% python3 -q
>>> import numpy as np
>>> np.set_printoptions(precision=2, suppress=True, linewidth=200, sign=" ")
>>> W0 = np.loadtxt("mat.csv", delimiter=",")
>>> W0
array([[ -5.02,  -9.97,  25.02],
       [  6.01,  -3.99, -10.  ],
       [ 12.  , -23.99,   0.02],
       [ 11.  , -10.02, -14.99]])
>>> np.argsort(-np.linalg.norm(W0, axis=0).round(6), kind="stable")[:3]
array([ 2,  1,  0])
>>> np.linalg.cond(W0) > 100
np.True_
>>> t3 = np.stack([W0, -2 * W0, W0[::-1]])
>>> t3.shape
(3, 4, 3)
>>> x0 = np.array([0, 3, 0])
>>> W0 @ (2 * x0)
array([ -59.82,  -23.94, -143.94,  -60.12])
>>> print(W0 * x0)
[[ -0.   -29.91   0.  ]
 [  0.   -11.97  -0.  ]
 [  0.   -71.97   0.  ]
 [  0.   -30.06  -0.  ]]
>>> W0 @ W0
Traceback (most recent call last):
  File "<python-input-11>", line 1, in <module>
    W0 @ W0
    ~~~^~~~
ValueError: matmul: Input operand 1 has a mismatch in its core dimension 0, with gufunc signature (n?,k),(k,m?)->(n?,m?) (size 4 is different from 3)
>>> G = W0.T @ W0
>>> np.diag(G)
array([ 326.32,  791.24,  950.7 ])
>>> G
array([[ 326.32, -372.03, -350.35],
       [-372.03,  791.24,  -59.83],
       [-350.35,  -59.83,  950.7 ]])
>>> np.linalg.matrix_rank(G)
np.int64(3)
>>> round(float(np.trace(G)), 2), np.round((W0 ** 2).sum(), 2)
(2068.26, np.float64(2068.26))
>>> W0.sum(axis=0)
array([ 23.99, -47.97,   0.05])
>>> np.round(np.linalg.norm(W0), 2)
np.float64(45.48)
>>> np.linalg.svd(W0, compute_uv=False)
array([ 33.92,  30.3 ,   0.01])
>>> np.unravel_index(np.abs(W0).argmax(), W0.shape)
(np.int64(0), np.int64(2))
>>> W0.sum(axis=1)
array([ 10.03,  -7.98, -11.97, -14.01])
>>> feats = np.load("block18.npy")
>>> feats
array([[ 2,  0,  0],
       [ 0,  5,  0],
       [ 0,  0,  0]])
>>> U, sv, Vt = np.linalg.svd(feats)
>>> evecs = Vt[:(sv > 1e-8).sum()]
>>> rng = np.random.default_rng(268)
>>> x0 = feats[1] + -3 * feats[2] + rng.integers(2) * np.eye(3)[0]
>>> x0
array([ 1.,  5.,  0.])
>>> print(np.linalg.matrix_rank(np.vstack([feats, x0])))
2
>>> np.diag(evecs.T @ evecs)
array([ 1.,  1.,  0.])
